>>> import numpy as np
>>> from numpy import linalg as LA
>>> np.set_printoptions(precision=2, suppress=True, linewidth=140, legacy="1.25")
>>> tidy = lambda a: np.round(a, 2) + 0
>>> feats = np.vander(np.arange(7) - 2, 4, increasing=True)
>>> feats
array([[ 1, -2,  4, -8],
       [ 1, -1,  1, -1],
       [ 1,  0,  0,  0],
       [ 1,  1,  1,  1],
       [ 1,  2,  4,  8],
       [ 1,  3,  9, 27],
       [ 1,  4, 16, 64]])
>>> rng = np.random.default_rng(98)
>>> Y = feats + rng.integers(-2, 3, (7, 1)) @ rng.integers(-2, 3, (1, 4))
>>> Y
array([[ 2, -4,  6, -7],
       [-1,  3, -3, -3],
       [ 0,  2, -2, -1],
       [-1,  5, -3, -1],
       [ 1,  2,  4,  8],
       [ 3, -1, 13, 29],
       [ 3,  0, 20, 66]])
>>> tidy(LA.svd(Y - feats, compute_uv=False))
array([13.42,  0.  ,  0.  ,  0.  ])
>>> np.abs(Y - feats).sum(axis=1)
array([ 6, 12,  6, 12,  0, 12, 12])
>>> LA.matrix_rank(Y - feats, tol=1e-8)
1
>>> Y - feats
array([[ 1, -2,  2,  1],
       [-2,  4, -4, -2],
       [-1,  2, -2, -1],
       [-2,  4, -4, -2],
       [ 0,  0,  0,  0],
       [ 2, -4,  4,  2],
       [ 2, -4,  4,  2]])
>>> W1 = np.array([[0, -1], [1, -2], [-2, 0], [1, 0]])
>>> beta = np.array([0, 3])
>>> act = np.maximum(Y @ W1 + beta, 0)
>>> LA.matrix_rank(act)
2
>>> act
array([[ 0,  9],
       [ 6,  0],
       [ 5,  0],
       [10,  0],
       [ 2,  0],
       [ 2,  2],
       [26,  0]])
>>> tidy((act > 0).mean(axis=0))
array([0.86, 0.29])
>>> cent = np.array([[-2, 2], [2, 0]])
>>> W1 @ cent
array([[-2,  0],
       [-6,  2],
       [ 4, -4],
       [-2,  2]])
>>> hat = feats @ LA.solve(feats.T @ feats, feats.T)
>>> np.allclose(hat @ hat, hat)
True
>>> LA.matrix_rank(np.eye(7) - hat)
3
>>> tidy(LA.eigvalsh(hat))
array([0., 0., 0., 1., 1., 1., 1.])
>>> np.trace(hat)
4.0
>>> tidy(np.diag(hat))
array([0.93, 0.45, 0.45, 0.33, 0.45, 0.45, 0.93])
>>> tidy(hat @ feats[:, 1])
array([-2., -1.,  0.,  1.,  2.,  3.,  4.])
>>> O, evecs = LA.qr(feats[:, :1])[0], LA.qr(feats[:, 1:])[0]
>>> sv = LA.svd(O.T @ evecs, compute_uv=False)
>>> (sv > 0.9).sum()
0
>>> tidy(sv)
array([0.83])
>>> K = np.load("run6.npy")
>>> tidy(K)
array([[0.01, 0.05, 0.03, 0.03, 0.03, 0.03, 0.03, 0.05, 0.03],
       [0.05, 0.24, 0.14, 0.14, 0.14, 0.14, 0.14, 0.24, 0.14],
       [0.03, 0.14, 0.09, 0.09, 0.09, 0.09, 0.09, 0.14, 0.09],
       [0.03, 0.14, 0.09, 0.09, 0.09, 0.09, 0.09, 0.14, 0.09],
       [0.03, 0.14, 0.09, 0.09, 0.09, 0.09, 0.09, 0.14, 0.09],
       [0.03, 0.14, 0.09, 0.09, 0.09, 0.09, 0.09, 0.14, 0.09],
       [0.03, 0.14, 0.09, 0.09, 0.09, 0.09, 0.09, 0.14, 0.09],
       [0.05, 0.24, 0.14, 0.14, 0.14, 0.14, 0.14, 0.24, 0.14],
       [0.03, 0.14, 0.09, 0.09, 0.09, 0.09, 0.09, 0.14, 0.09]])
>>> # rank 1
>>> r = LA.matrix_rank(K)
>>> r
1
>>> null = LA.svd(K)[2][r:].T
>>> [int(LA.matrix_rank(np.delete(K, i, axis=0))) for i in range(9)]
[1, 1, 1, 1, 1, 1, 1, 1, 1]
>>> null.shape
(9, 8)
>>> LA.matrix_rank(K.T @ K), LA.matrix_rank(K @ K.T)
(1, 1)
>>> [int(LA.matrix_rank(K[:i])) for i in range(1, len(K) + 1)]
[1, 1, 1, 1, 1, 1, 1, 1, 1]
>>> w, evecs = LA.eigh(K)
>>> np.unique(w.round(6) + 0, return_counts=True)[1]
array([8, 1])
>>> (w > 1e-8).sum(), (w < -1e-8).sum()
(1, 0)
>>> tidy(np.abs(evecs[:, -1]))
array([0.1 , 0.49, 0.29, 0.29, 0.29, 0.29, 0.29, 0.49, 0.29])
>>> tidy(np.trace(LA.pinv(K) @ K))
1.0
>>> tidy(K @ LA.pinv(K) @ K)
array([[0.01, 0.05, 0.03, 0.03, 0.03, 0.03, 0.03, 0.05, 0.03],
       [0.05, 0.24, 0.14, 0.14, 0.14, 0.14, 0.14, 0.24, 0.14],
       [0.03, 0.14, 0.09, 0.09, 0.09, 0.09, 0.09, 0.14, 0.09],
       [0.03, 0.14, 0.09, 0.09, 0.09, 0.09, 0.09, 0.14, 0.09],
       [0.03, 0.14, 0.09, 0.09, 0.09, 0.09, 0.09, 0.14, 0.09],
       [0.03, 0.14, 0.09, 0.09, 0.09, 0.09, 0.09, 0.14, 0.09],
       [0.03, 0.14, 0.09, 0.09, 0.09, 0.09, 0.09, 0.14, 0.09],
       [0.05, 0.24, 0.14, 0.14, 0.14, 0.14, 0.14, 0.24, 0.14],
       [0.03, 0.14, 0.09, 0.09, 0.09, 0.09, 0.09, 0.14, 0.09]])
>>> np.allclose(K[:-1].T @ LA.lstsq(K[:-1].T, K[-1])[0], K[-1])
True
>>> U, sv, vt = LA.svd(K)
>>> evecs = vt[:(sv > 1e-8).sum()]
>>> vec = K[7] + -2 * K[1] + rng.integers(2) * np.eye(9)[2]
>>> tidy(vec)
array([-0.05, -0.24, -0.14, -0.14, -0.14, -0.14, -0.14, -0.24, -0.14])
>>> tidy(evecs.T @ evecs)
array([[0.01, 0.05, 0.03, 0.03, 0.03, 0.03, 0.03, 0.05, 0.03],
       [0.05, 0.24, 0.14, 0.14, 0.14, 0.14, 0.14, 0.24, 0.14],
       [0.03, 0.14, 0.09, 0.09, 0.09, 0.09, 0.09, 0.14, 0.09],
       [0.03, 0.14, 0.09, 0.09, 0.09, 0.09, 0.09, 0.14, 0.09],
       [0.03, 0.14, 0.09, 0.09, 0.09, 0.09, 0.09, 0.14, 0.09],
       [0.03, 0.14, 0.09, 0.09, 0.09, 0.09, 0.09, 0.14, 0.09],
       [0.03, 0.14, 0.09, 0.09, 0.09, 0.09, 0.09, 0.14, 0.09],
       [0.05, 0.24, 0.14, 0.14, 0.14, 0.14, 0.14, 0.24, 0.14],
       [0.03, 0.14, 0.09, 0.09, 0.09, 0.09, 0.09, 0.14, 0.09]])
>>> tidy(np.diag(evecs.T @ evecs))
array([0.01, 0.24, 0.09, 0.09, 0.09, 0.09, 0.09, 0.24, 0.09])
>>> sv = 20 * 0.7 ** np.arange(8)
>>> O, _ = LA.qr(np.array([[1.3, -0.3, -1.5, -1.6, -1.4, -1.1, 0.2, -2.2],
...     [-0.7, 0.0, 2.1, -0.6, 1.0, -1.7, 0.8, -1.1],
...     [-1.4, 0.8, 1.1, -0.4, 2.3, 1.1, -0.5, -2.2],
...     [1.6, -1.2, 0.6, 0.1, -0.6, 2.1, -0.1, 1.4],
...     [-0.4, -1.2, -0.6, -0.2, 1.1, 0.9, -0.2, 0.6],
...     [0.1, 0.7, 1.1, -0.5, -0.1, 0.4, 2.1, 0.4],
...     [-0.1, -0.4, 0.0, 0.8, -1.2, 0.4, -0.6, 0.7],
...     [-0.3, -0.4, 0.0, -2.4, 0.2, 1.7, -0.3, -2.2]]))
>>> M = rng.normal(size=(24, 8)) * sv @ O
>>> tidy(M)
array([[  5.89,  -0.52,  -9.55,  -1.8 ,   2.6 ,   0.25,  -2.35,  -0.8 ],
       [  1.77,  -6.77, -13.2 , -10.23,   2.72,  -2.01,   0.13,  12.38],
       [ 16.07,  -6.08, -29.49,   2.08,   2.31,  15.56,  -1.34,   0.7 ],
       [ -5.4 ,   0.65,  -0.73,  -6.58,  -1.21, -10.75,  -3.06,   6.79],
       [  0.09,   3.28,   7.89,   4.51,  -1.24,   0.03,  -4.41, -11.93],
       [ 20.46,  -0.68,   5.68,  -2.08, -15.23,  -9.93,  -4.94,  -7.  ],
       [  6.85,  -9.12,  -9.89,   5.24,   3.65,  16.3 ,   1.23,  -5.3 ],
       [  7.31,  -2.12,  -2.24, -11.18,  -2.07,  -6.62,   6.98,   8.31],
       [-13.73,   3.92,   6.7 ,  14.67,  -1.33,   9.76,  -7.57, -17.02],
       [ -9.51,  -0.83,   6.53,   7.21,   4.12,   3.72,   1.86, -13.56],
       [  2.82,  14.98,   8.19,  -3.86,  -3.49, -10.29,  -9.33,  -2.64],
       [ -3.41,  -5.69, -12.75,   0.44,   5.89,  13.38,   7.3 ,   7.79],
       [ -3.24,  -0.28,   0.08,  -5.01,   7.85,  -2.4 ,   7.13,   5.26],
       [-17.58,   1.09,   7.45,   4.34,   5.35,   3.39,   3.07,  -2.33],
       [ -0.52,  -8.8 , -10.76,  -2.11,   4.05,  14.28,   0.56,  12.79],
       [ -6.71,   0.2 ,   3.71,   5.63,   6.56,  11.72,   4.28,   0.51],
       [ 15.25,  -1.48, -14.59,  -1.92,   0.44,   6.3 ,  -6.64,   4.77],
       [ -9.16,  -0.08,   7.6 ,   4.06,  -3.56,  -7.94,   2.7 ,  -8.57],
       [-12.96,  -2.29,  -5.7 ,  21.3 ,   5.52,  22.88,   4.11, -21.02],
       [-14.62,  -0.36,  -6.  ,   9.98,   3.22,  16.45,  -1.8 ,  -7.41],
       [ 11.83,  -1.47, -11.71,   0.5 ,   1.33,   3.76,  -3.27,   0.19],
       [ -4.49,  -6.12,  -3.89,   7.29,  -0.14,   8.25,   1.71,  -7.4 ],
       [  7.92,   1.59, -11.22, -12.08,   4.14,  -4.2 ,   6.06,   9.24],
       [ -5.79,  -3.52,  -8.74,   7.82,   4.17,  15.22,   4.75,  -3.8 ]])
>>> W1 = np.array([[-2, -8],
...     [5, -8],
...     [-6, 1],
...     [-7, 6],
...     [6, -9],
...     [-5, -6],
...     [-2, 6],
...     [7, 5]])
>>> beta = np.array([5, -9])
>>> act = np.maximum(M @ W1 + beta, 0)
>>> (act > 0).astype(int)
array([[1, 0],
       [1, 1],
       [1, 0],
       [1, 1],
       [0, 0],
       [0, 0],
       [0, 0],
       [1, 1],
       [0, 0],
       [0, 1],
       [1, 0],
       [1, 1],
       [1, 1],
       [0, 1],
       [1, 0],
       [0, 0],
       [1, 0],
       [0, 1],
       [0, 0],
       [0, 0],
       [1, 0],
       [0, 1],
       [1, 0],
       [0, 0]])
>>> cent = np.array([[0, -1], [0, -1]])
>>> W1 @ cent
array([[  0,  10],
       [  0,   3],
       [  0,   5],
       [  0,   1],
       [  0,   3],
       [  0,  11],
       [  0,  -4],
       [  0, -12]])
